$ ipython --no-banner

In [1]: import numpy as np

In [2]: np.set_printoptions(precision=3, suppress=True, linewidth=200, sign=" ")

In [3]: K = np.maximum(np.array([[-2, -3],
   ...:     [1, 3],
   ...:     [3, -1],
   ...:     [3, 3],
   ...:     [0, -1],
   ...:     [-3, -3],
   ...:     [-2, -2],
   ...:     [2, -3],
   ...:     [1, 3],
   ...:     [-1, -3],
   ...:     [2, 1],
   ...:     [-2, 0],
   ...:     [3, 0],
   ...:     [-2, 1],
   ...:     [-1, 3],
   ...:     [1, -1],
   ...:     [3, -3],
   ...:     [1, -3],
   ...:     [-3, -3],
   ...:     [2, -3],
   ...:     [0, 0],
   ...:     [2, 1],
   ...:     [0, 0],
   ...:     [3, 0],
   ...:     [0, -1]]) @ np.array([[-1, -8, -7, 9, 0], [-1, -8, -9, 4, 7]]) + np.array([0, 1, 2, 1, 2]), 0)

In [4]: print(K)
[[  5  41  43   0   0]
 [  0   0   0  22  23]
 [  0   0   0  24   0]
 [  0   0   0  40  23]
 [  1   9  11   0   0]
 [  6  49  50   0   0]
 [  4  33  34   0   0]
 [  1   9  15   7   0]
 [  0   0   0  22  23]
 [  4  33  36   0   0]
 [  0   0   0  23   9]
 [  2  17  16   0   2]
 [  0   0   0  28   2]
 [  1   9   7   0   9]
 [  0   0   0   4  23]
 [  0   1   4   6   0]
 [  0   1   8  16   0]
 [  2  17  22   0   0]
 [  6  49  50   0   0]
 [  1   9  15   7   0]
 [  0   1   2   1   2]
 [  0   0   0  23   9]
 [  0   1   2   1   2]
 [  0   0   0  28   2]
 [  1   9  11   0   0]]

In [5]: # row 8 repeats row 1

In [6]: Ac = K - K.mean(axis=0)

In [7]: vecs = np.linalg.svd(Ac)[2][:4]

In [8]: Y = Ac - Ac @ vecs.T @ vecs

In [9]: np.diag(vecs.T @ vecs)
Out[9]: array([ 0.017,  0.983,  1.   ,  1.   ,  1.   ])

In [10]: dist = np.linalg.norm(K[:, None] - K[None], axis=-1)

In [11]: np.unravel_index(dist.round(6).argmax(), dist.shape)
Out[11]: (np.int64(3), np.int64(5))

In [12]: print(dist[:5, :5])
[[  0.     67.587  64.273  75.392  45.431]
 [ 67.587   0.     23.087  18.     34.871]
 [ 64.273  23.087   0.     28.018  27.911]
 [ 75.392  18.     28.018   0.     48.291]
 [ 45.431  34.871  27.911  48.291   0.   ]]

In [13]: print(dist.mean(axis=1).argmax())
5

In [14]: print(dist.shape)
(25, 25)

In [15]: (dist + 1e9 * np.eye(25)).round(6).argmin(axis=1)
Out[15]: array([  5,   8,  12,   1,  24,  18,   9,  19,   1,   6,  21,  17,  23,   4,   1,  20,  15,  11,   5,   7,  22,  10,  20,  12,   4])

In [16]: dist[3].round(6).argsort(kind="stable")[:4]
Out[16]: array([  3,   1,   8,  10])

In [17]: np.linalg.matrix_rank(dist ** 2)
Out[17]: np.int64(7)

In [18]: rng = np.random.default_rng(8132)

In [19]: labels = rng.permutation(5)

In [20]: Y = K[:, labels] * rng.choice([-1, 1], 5)

In [21]: Y
Out[21]: 
array([[ -5, -41,   0,   0,  43],
       [  0,   0,  22, -23,   0],
       [  0,   0,  24,   0,   0],
       [  0,   0,  40, -23,   0],
       [ -1,  -9,   0,   0,  11],
       [ -6, -49,   0,   0,  50],
       [ -4, -33,   0,   0,  34],
       [ -1,  -9,   7,   0,  15],
       [  0,   0,  22, -23,   0],
       [ -4, -33,   0,   0,  36],
       [  0,   0,  23,  -9,   0],
       [ -2, -17,   0,  -2,  16],
       [  0,   0,  28,  -2,   0],
       [ -1,  -9,   0,  -9,   7],
       [  0,   0,   4, -23,   0],
       [  0,  -1,   6,   0,   4],
       [  0,  -1,  16,   0,   8],
       [ -2, -17,   0,   0,  22],
       [ -6, -49,   0,   0,  50],
       [ -1,  -9,   7,   0,  15],
       [  0,  -1,   1,  -2,   2],
       [  0,   0,  23,  -9,   0],
       [  0,  -1,   1,  -2,   2],
       [  0,   0,  28,  -2,   0],
       [ -1,  -9,   0,   0,  11]])

In [22]: left, _, vt = np.linalg.svd(K.T @ Y)

In [23]: np.round(np.linalg.lstsq(K, Y)[0], 3) + 0
Out[23]: 
array([[-1.,  0.,  0.,  0.,  0.],
       [ 0., -1.,  0.,  0.,  0.],
       [ 0.,  0.,  0.,  0.,  1.],
       [ 0.,  0.,  1.,  0.,  0.],
       [ 0.,  0.,  0., -1.,  0.]])

In [24]: print(labels)
[ 0  1  3  4  2]

In [25]: Ac = (K - K.mean(axis=0)) / K.std(axis=0)

In [26]: np.argwhere(np.abs(Ac) > 2)
Out[26]: 
array([[  1,   4],
       [  3,   3],
       [  3,   4],
       [  5,   0],
       [  5,   1],
       [  5,   2],
       [  8,   4],
       [ 14,   4],
       [ 18,   0],
       [ 18,   1],
       [ 18,   2]])

In [27]: c = np.linalg.lstsq(np.delete(Ac, 1, axis=1), Ac[:, 1])[0]

In [28]: np.abs(c).argmax()
Out[28]: np.int64(0)

In [29]: round(1 - np.var(Ac[:, 1] - np.delete(Ac, 1, axis=1) @ c), 3)
Out[29]: np.float64(1.0)

In [30]: c
Out[30]: array([ 0.931,  0.057, -0.018, -0.006])

In [31]: E = np.loadtxt("run3.csv", delimiter=",")

In [32]: E
Out[32]: 
array([[ 1.,  0.,  0.],
       [-3.,  1.,  0.],
       [ 0.,  0.,  1.]])

In [33]: r0, r1 = E[2], E[0]

In [34]: print(r0 @ r0)
1.0

In [35]: pr = (r0 @ r1) / (r0 @ r0) * r0

In [36]: r1 - pr
Out[36]: array([ 1.,  0.,  0.])

In [37]: pr
Out[37]: array([ 0.,  0.,  0.])

In [38]: np.outer(r0, r1)
Out[38]: 
array([[ 0.,  0.,  0.],
       [ 0.,  0.,  0.],
       [ 1.,  0.,  0.]])

In [39]: mat = np.loadtxt("sample14.csv", delimiter=",")

In [40]: mat
Out[40]: 
array([[  1.5,   1.8,   0.2,  -0.6,   2.2,  -1.2],
       [ -0.1,   0.4,  -0.3,   1.1,  -0.4,   1.6],
       [ -1. ,  -3. ,   0.4,   0.6,  -1.3,  -0.7],
       [  0.6,   0.2,  -0.7,   0.4,   1.9,   0.7],
       [  2.6,   0.6,   1.8,  -0.2,  -1.3,   1.4],
       [  1.4,   0.6,   0.4,   0.3,   0.9,   0.6],
       [  1.1,   1.2,   0.5,  -0.1,   1.3,  -0.4],
       [  0.1,   0.4,  -0.2,  -2.1,  -1. ,   0.5],
       [ -1.2,   0.8,   0.5,  -1.3,   0.9,  -0.4],
       [ -1. ,  -1.2,  -1.1,   0. ,  -0.5,  -0.2],
       [  0.8,   0.4,   0. ,   1.7,  -0.9,  -0.6],
       [  0. ,   0.2,  -0.1,   1. ,  -1.8,   0.5],
       [  0.8,  -1.2,   0.2,   3.3,   1.5,   0.4],
       [ -0.7,   1. ,   1.3,  -0.9,  -0.7,   0. ],
       [  1. ,   1.9,  -0.3,  -0.2,   1.1,  -0.5],
       [ -0.9,  -0.8,   0. ,   0.3,  -0.1,  -1.7],
       [ -0.1,  -0.2,   0.5,   1.2,  -0.4,   0.5],
       [  1.6,  -1.6,   0.6,  -0.5,   1.1,  -1.2],
       [ -1.2,  -0.8,  -0.1,   0.7,   0.4,   0.1],
       [ -0.3,   0.4,   1.1,   0.4,  -1.1,   0.4],
       [ -0.6,   0.6,   2. ,  -1.2,   0.1,   0.9],
       [  0.2,   1.7,  -0.3,   0. ,   1.3,  -0.5],
       [ -0.4,  -1.4,   0. ,  -0.2,   1.2,  -0.3],
       [ -1.2,  -1. ,  -0.4,  -0.8,  -1.3,   1. ],
       [  0.8,  -1.1,   0.8,   3. ,  -0.3,  -0.9],
       [ -1.1,   0.7,  -0.4,   0.5,   2.3,   0.4],
       [-20. ,  -6. , -38. ,   6. ,  26. , -24. ],
       [ -0.8,  -0.3,  -0.9,   0.3,  -0.1,   0.4],
       [ -0.4,  -0.5,   0.1,  -1.8,   1.9,  -0.5],
       [  2.1,  -0.8,  -0.6,   0.1,   1.4,   1.6],
       [ -0.2,  -1.3,  -0.5,   0.4,   1. ,  -0.7]])

In [41]: Ac = mat - mat.mean(axis=1)
---------------------------------------------------------------------------
ValueError                                Traceback (most recent call last)
Cell In[41], line 1
----> 1 Ac = mat - mat.mean(axis=1)

ValueError: operands could not be broadcast together with shapes (31,6) (31,) 

In [42]: Ac = mat - mat.mean(axis=0)

In [43]: left, sv, vt = np.linalg.svd(Ac, full_matrices=False)

In [44]: print(np.linalg.matrix_rank(Ac))
6

In [45]: vt[0] * np.sign(vt[0, np.abs(vt[0]).argmax()])
Out[45]: array([ 0.358,  0.107,  0.676, -0.103, -0.459,  0.427])

In [46]: print(np.abs(vt[-1]))
[ 0.591  0.019  0.558  0.267  0.482  0.189]

In [47]: print(np.round((sv ** 2).sum() ** 2 / (sv ** 4).sum(), 3))
1.102

In [48]: np.round(Ac.mean(axis=0), 3) + 0
Out[48]: array([ 0.,  0.,  0.,  0.,  0.,  0.])

In [49]: np.abs(vt[0]).argmax()
Out[49]: np.int64(2)

In [50]: sv ** 2 / (sv ** 2).sum()
Out[50]: array([ 0.952,  0.017,  0.013,  0.007,  0.005,  0.004])

In [51]: Y = np.c_[mat[:, :2] @ np.array([[0, -1], [2, 0]]), np.array([-1, -1, -3, -3, -1, -1, 1, 3, 1, 1, -1, 0, -3, 3, 2, 2, 3, -3, 0, 2, -1, 1, -1, 0, -3, 2, -1, -2, 0, 3, 2])]

In [52]: Y
Out[52]: 
array([[  3.6,  -1.5,  -1. ],
       [  0.8,   0.1,  -1. ],
       [ -6. ,   1. ,  -3. ],
       [  0.4,  -0.6,  -3. ],
       [  1.2,  -2.6,  -1. ],
       [  1.2,  -1.4,  -1. ],
       [  2.4,  -1.1,   1. ],
       [  0.8,  -0.1,   3. ],
       [  1.6,   1.2,   1. ],
       [ -2.4,   1. ,   1. ],
       [  0.8,  -0.8,  -1. ],
       [  0.4,   0. ,   0. ],
       [ -2.4,  -0.8,  -3. ],
       [  2. ,   0.7,   3. ],
       [  3.8,  -1. ,   2. ],
       [ -1.6,   0.9,   2. ],
       [ -0.4,   0.1,   3. ],
       [ -3.2,  -1.6,  -3. ],
       [ -1.6,   1.2,   0. ],
       [  0.8,   0.3,   2. ],
       [  1.2,   0.6,  -1. ],
       [  3.4,  -0.2,   1. ],
       [ -2.8,   0.4,  -1. ],
       [ -2. ,   1.2,   0. ],
       [ -2.2,  -0.8,  -3. ],
       [  1.4,   1.1,   2. ],
       [-12. ,  20. ,  -1. ],
       [ -0.6,   0.8,  -2. ],
       [ -1. ,   0.4,   0. ],
       [ -1.6,  -2.1,   3. ],
       [ -2.6,   0.2,   2. ]])

In [53]: print(np.linalg.matrix_rank(np.c_[mat, Y]))
7

In [54]: np.linalg.matrix_rank(Y)
Out[54]: np.int64(3)

In [55]: F = np.loadtxt("test8.csv", delimiter=",")

In [56]: F
Out[56]: 
array([[ 19.011, -38.715, -20.212,  20.024],
       [ 19.894, -40.387, -19.95 ,  22.296],
       [ 19.949, -38.647, -20.612,  19.2  ],
       [ 21.08 , -39.165, -18.897,  19.079],
       [ 20.002, -40.502, -19.675,  18.929],
       [ 18.927, -40.88 , -21.943,  20.91 ],
       [ 20.161, -40.563, -19.595,  22.292],
       [ 20.633, -41.392, -19.921,  19.715],
       [ 19.125, -39.833, -19.545,  20.454],
       [ 20.128, -38.819, -20.746,  17.733],
       [ 19.204, -39.797, -19.109,  20.161],
       [ 21.004, -39.038, -21.462,  19.662],
       [ 21.112, -39.679, -20.723,  18.92 ],
       [ 20.206, -40.493, -21.257,  21.556],
       [ 17.863, -39.645, -20.015,  18.048],
       [ 20.428, -41.345, -19.722,  19.544],
       [ 19.634, -39.712, -20.31 ,  19.903],
       [ 19.214, -41.042, -19.359,  21.312],
       [ 20.598, -39.56 , -19.197,  19.204],
       [ 19.779, -40.583, -18.948,  20.452],
       [ 19.227, -39.569, -19.192,  20.807],
       [ 19.284, -41.086, -19.822,  20.621],
       [ 19.615, -39.546, -20.492,  22.066],
       [ 19.268, -40.365, -19.102,  19.251],
       [ 21.184, -40.471, -21.365,  20.745],
       [ 17.641, -39.766, -20.632,  21.839],
       [ 18.911, -38.217, -20.208,  20.71 ]])

In [57]: dist = np.linalg.norm(F[:, None] - F[None], axis=-1)

In [58]: dist.shape
Out[58]: (27, 27)

In [59]: dist[:5, :5]
Out[59]: 
array([[ 0.   ,  2.967,  1.313,  2.666,  2.38 ],
       [ 2.967,  0.   ,  3.613,  3.789,  3.382],
       [ 1.313,  3.613,  0.   ,  2.122,  2.096],
       [ 2.666,  3.789,  2.122,  0.   ,  1.891],
       [ 2.38 ,  3.382,  2.096,  1.891,  0.   ]])

In [60]: np.unravel_index(dist.round(6).argmax(), dist.shape)
Out[60]: (np.int64(6), np.int64(9))

In [61]: np.linalg.matrix_rank(dist ** 2)
Out[61]: np.int64(6)

In [62]: np.flatnonzero(dist[12] < dist.mean() / 2)
Out[62]: array([ 11,  12])
